In [1]: import numpy as np

In [2]: np.set_printoptions(precision=3, suppress=True, linewidth=140, floatmode="fixed")

In [3]: arr = np.load("sample8.npy")

In [4]: arr
Out[4]: 
array([[ 1,  3,  2],
       [-3, -3,  1],
       [-1, -2,  0],
       [ 4,  6,  1]])

In [5]: P = arr @ np.linalg.solve(arr.T @ arr, arr.T)

In [6]: np.round(np.linalg.eigvalsh(P), 3) + 0
Out[6]: array([0.000, 1.000, 1.000, 1.000])

In [7]: P.round(3) + 0
Out[7]: 
array([[ 0.667,  0.333,  0.000,  0.333],
       [ 0.333,  0.667,  0.000, -0.333],
       [ 0.000,  0.000,  1.000,  0.000],
       [ 0.333, -0.333,  0.000,  0.667]])

In [8]: np.diag(P)
Out[8]: array([0.667, 0.667, 1.000, 0.667])

In [9]: W0 = np.load("data.npy")

In [10]: W0
Out[10]: 
array([[ 4,  5,  6,  7],
       [ 8,  9, 10, 11],
       [12, 13, 14, 15],
       [16, 17, 18, 19]])

In [11]: # rank 2

In [12]: rk = np.linalg.matrix_rank(W0)

In [13]: rk
Out[13]: np.int64(2)

In [14]: N = np.linalg.svd(W0)[2][rk:].T

In [15]: np.allclose(W0 @ N, 0)
Out[15]: True

In [16]: np.linalg.matrix_rank(W0.T @ W0), np.linalg.matrix_rank(W0 @ W0.T)
Out[16]: (np.int64(2), np.int64(2))

In [17]: N @ N.T
Out[17]: 
array([[ 0.300, -0.400, -0.100,  0.200],
       [-0.400,  0.700, -0.200, -0.100],
       [-0.100, -0.200,  0.700, -0.400],
       [ 0.200, -0.100, -0.400,  0.300]])

In [18]: [int(np.linalg.matrix_rank(W0[:i])) for i in range(1, len(W0) + 1)]
Out[18]: [1, 2, 2, 2]

In [19]: [int(np.linalg.matrix_rank(W0[:, :j + 1])) for j in range(4)]
Out[19]: [1, 2, 2, 2]

In [20]: x0 = np.array([2, 2, 1])

In [21]: (arr * x0).sum(axis=1)
Out[21]: array([ 10, -11,  -6,  21])

In [22]: np.linalg.norm(arr @ x0) <= np.linalg.norm(arr, 2) * np.linalg.norm(x0) + 1e-9
Out[22]: np.True_

In [23]: np.sign((arr @ x0).round(6))
Out[23]: array([ 1, -1, -1,  1])

In [24]: (arr @ x0).argmax()
Out[24]: np.int64(3)

In [25]: np.einsum("ij,j->i", arr, x0)
Out[25]: array([ 10, -11,  -6,  21])

In [26]: arr * x0
Out[26]: 
array([[ 2,  6,  2],
       [-6, -6,  1],
       [-2, -4,  0],
       [ 8, 12,  1]])

In [27]: rng = np.random.default_rng(3062)

In [28]: labels = rng.permutation(4)

In [29]: labels
Out[29]: array([0, 1, 2, 3])

In [30]: other = W0[labels][:, labels]

In [31]: np.trace(other)
Out[31]: np.int64(46)

In [32]: np.round(np.linalg.det(other), 3), np.round(np.linalg.det(W0[labels]), 3)
Out[32]: (np.float64(-0.0), np.float64(-0.0))

In [33]: other
Out[33]: 
array([[ 4,  5,  6,  7],
       [ 8,  9, 10, 11],
       [12, 13, 14, 15],
       [16, 17, 18, 19]])

In [34]: np.allclose(other, W0)
Out[34]: True

In [35]: F = 0.2 ** np.abs(np.subtract.outer(np.arange(4), np.arange(4)))

In [36]: F
Out[36]: 
array([[1.000, 0.200, 0.040, 0.008],
       [0.200, 1.000, 0.200, 0.040],
       [0.040, 0.200, 1.000, 0.200],
       [0.008, 0.040, 0.200, 1.000]])

In [37]: # symmetric

In [38]: np.allclose(F, F.T)
Out[38]: True

In [39]: np.linalg.matrix_power(F, 3)
Out[39]: 
array([[1.128, 0.642, 0.251, 0.081],
       [0.642, 1.251, 0.673, 0.251],
       [0.251, 0.673, 1.251, 0.642],
       [0.081, 0.251, 0.642, 1.128]])

In [40]: np.allclose(F @ F.T, F.T @ F)
Out[40]: True

In [41]: (F + F.T) / 2
Out[41]: 
array([[1.000, 0.200, 0.040, 0.008],
       [0.200, 1.000, 0.200, 0.040],
       [0.040, 0.200, 1.000, 0.200],
       [0.008, 0.040, 0.200, 1.000]])

In [42]: round(float(np.linalg.det(F)), 3)
Out[42]: 0.885

In [43]: x0 = np.ones(4)

In [44]: for _ in range(6):
    ...:     x0 = F @ x0
    ...:     x0 /= np.linalg.norm(x0)
    ...:     print(round(x0 @ F @ x0, 3))
    ...: 
1.355
1.36
1.361
1.362
1.362
1.362

In [45]: x0
Out[45]: array([0.403, 0.581, 0.581, 0.403])

In [46]: np.kron(np.eye(2, dtype=int), F)
Out[46]: 
array([[1.000, 0.200, 0.040, 0.008, 0.000, 0.000, 0.000, 0.000],
       [0.200, 1.000, 0.200, 0.040, 0.000, 0.000, 0.000, 0.000],
       [0.040, 0.200, 1.000, 0.200, 0.000, 0.000, 0.000, 0.000],
       [0.008, 0.040, 0.200, 1.000, 0.000, 0.000, 0.000, 0.000],
       [0.000, 0.000, 0.000, 0.000, 1.000, 0.200, 0.040, 0.008],
       [0.000, 0.000, 0.000, 0.000, 0.200, 1.000, 0.200, 0.040],
       [0.000, 0.000, 0.000, 0.000, 0.040, 0.200, 1.000, 0.200],
       [0.000, 0.000, 0.000, 0.000, 0.008, 0.040, 0.200, 1.000]])

In [47]: np.einsum("ii->", F)
Out[47]: np.float64(4.0)

In [48]: round(float(np.einsum("ij,ji->", F, F)), 3)
Out[48]: 4.247

In [49]: np.linalg.eigvals(F)
Out[49]: array([1.362, 1.083, 0.846, 0.709])

In [50]: w, evecs = np.linalg.eigh(F)

In [51]: np.linalg.eigvalsh(F @ F)
Out[51]: array([0.503, 0.715, 1.172, 1.856])

In [52]: np.linalg.eigvalsh(F + 3 * np.eye(4))
Out[52]: array([3.709, 3.846, 4.083, 4.362])

In [53]: np.abs(evecs[:, -1])
Out[53]: array([0.396, 0.586, 0.586, 0.396])

In [54]: np.round(w.sum(), 3), np.trace(F)
Out[54]: (np.float64(4.0), np.float64(4.0))

In [55]: other = np.array([[-0.1, -1.1], [-0.2, 0.4], [-2.3, 0.9], [0.3, -1.4]])

In [56]: W2 = np.array([[0.7, 0.9, 1.3], [-1.4, -0.5, 0.6]])

In [57]: K = other @ W2

In [58]: K
Out[58]: 
array([[ 1.470,  0.460, -0.790],
       [-0.700, -0.380, -0.020],
       [-2.870, -2.520, -2.450],
       [ 2.170,  0.970, -0.450]])

In [59]: W1 = np.array([[0, 3, 2, 1], [2, 2, 3, 0], [3, 3, 1, 0]])

In [60]: b = np.array([0, 2, 2, 1])

In [61]: hid = np.maximum(K @ W1 + b, 0)

In [62]: hid
Out[62]: 
array([[0.000, 4.960, 5.530, 2.470],
       [0.000, 0.000, 0.000, 0.300],
       [0.000, 0.000, 0.000, 0.000],
       [0.590, 9.100, 8.800, 3.170]])

In [63]: (hid > 0).astype(int)
Out[63]: 
array([[0, 1, 1, 1],
       [0, 0, 0, 1],
       [0, 0, 0, 0],
       [1, 1, 1, 1]])

In [64]: W2 = np.array([[2, 1, 0], [2, 3, -2], [-2, -2, 3], [0, -2, 0]])

In [65]: hid @ W2
Out[65]: 
array([[-1.140, -1.120,  6.670],
       [ 0.000, -0.600,  0.000],
       [ 0.000,  0.000,  0.000],
       [ 1.780,  3.950,  8.200]])

In [66]: np.abs(np.diag(np.linalg.qr(K)[1])) > 1e-9
Out[66]: array([ True,  True, False])

In [67]: rk = np.linalg.matrix_rank(K)

In [68]: rk
Out[68]: np.int64(2)

In [69]: N = np.linalg.svd(K)[2][rk:].T

In [70]: [int(np.linalg.matrix_rank(K[:, :j + 1])) for j in range(3)]
Out[70]: [1, 2, 2]

In [71]: np.allclose(K @ N, 0)
Out[71]: True

In [72]: np.round(K @ N, 3) + 0
Out[72]: 
array([[0.000],
       [0.000],
       [0.000],
       [0.000]])

In [73]: Uu, sigma, vt = np.linalg.svd(K)

In [74]: sigma.round(3) + 0
Out[74]: array([5.037, 2.168, 0.000])

In [75]: np.argmax(sigma[:-1] / (sigma[1:] + 1e-6)) + 1
Out[75]: np.int64(2)

In [76]: other = Uu[:, :2] @ np.diag(sigma[:2]) @ vt[:2]

In [77]: other
Out[77]: 
array([[ 1.470,  0.460, -0.790],
       [-0.700, -0.380, -0.020],
       [-2.870, -2.520, -2.450],
       [ 2.170,  0.970, -0.450]])

In [78]: round(np.linalg.norm(K - other) / np.linalg.norm(K), 3)
Out[78]: np.float64(0.0)

In [79]: round(np.linalg.norm(K - other, 2), 3), np.round(sigma[2], 3)
Out[79]: (np.float64(0.0), np.float64(0.0))

In [80]: np.linalg.matrix_rank(other)
Out[80]: np.int64(2)

In [81]: np.linalg.matrix_rank(K, rtol=0.05)
Out[81]: np.int64(2)

In [82]: t3 = np.stack([K, 3 * K, K[::-1]])

In [83]: np.linalg.matrix_rank(t3.reshape(3, -1))
Out[83]: np.int64(2)

In [84]: (t3 @ K.T).shape
Out[84]: (3, 4, 4)

In [85]: np.linalg.matrix_rank(t3)
Out[85]: array([2, 2, 2])

In [86]: M = np.load("case3.npy")

In [87]: M
Out[87]: 
array([[ 1.000,  0.000,  0.000],
       [ 0.000,  0.500,  0.866],
       [ 0.000, -0.866,  0.500]])

In [88]: # orthonormal columns

In [89]: x0 = np.array([0, 1, 0])

In [90]: np.abs(np.linalg.eigvals(M))
Out[90]: array([1.000, 1.000, 1.000])

In [91]: [p for p in range(1, 25) if np.allclose(np.linalg.matrix_power(M, p), np.eye(3))]
Out[91]: [6, 12, 18, 24]

In [92]: np.linalg.svd(M, compute_uv=False)
Out[92]: array([1.000, 1.000, 1.000])

In [93]: np.round(M @ M.T, 3) + 0
Out[93]: 
array([[1.000, 0.000, 0.000],
       [0.000, 1.000, 0.000],
       [0.000, 0.000, 1.000]])

In [94]: np.linalg.pinv(M)
Out[94]: 
array([[ 1.000,  0.000,  0.000],
       [ 0.000,  0.500, -0.866],
       [ 0.000,  0.866,  0.500]])

In [95]: th = np.radians(45)

In [96]: r_ = np.eye(3)

In [97]: r_[2, 2] = r_[1, 1] = np.cos(th)

In [98]: r_[2, 1], r_[1, 2] = -np.sin(th), np.sin(th)

In [99]: r_
Out[99]: 
array([[ 1.000,  0.000,  0.000],
       [ 0.000,  0.707,  0.707],
       [ 0.000, -0.707,  0.707]])

In [100]: other = M @ r_.T

In [101]: round(float(np.linalg.det(r_)), 3), round(float(np.trace(r_)), 3)
Out[101]: (1.0, 2.414)
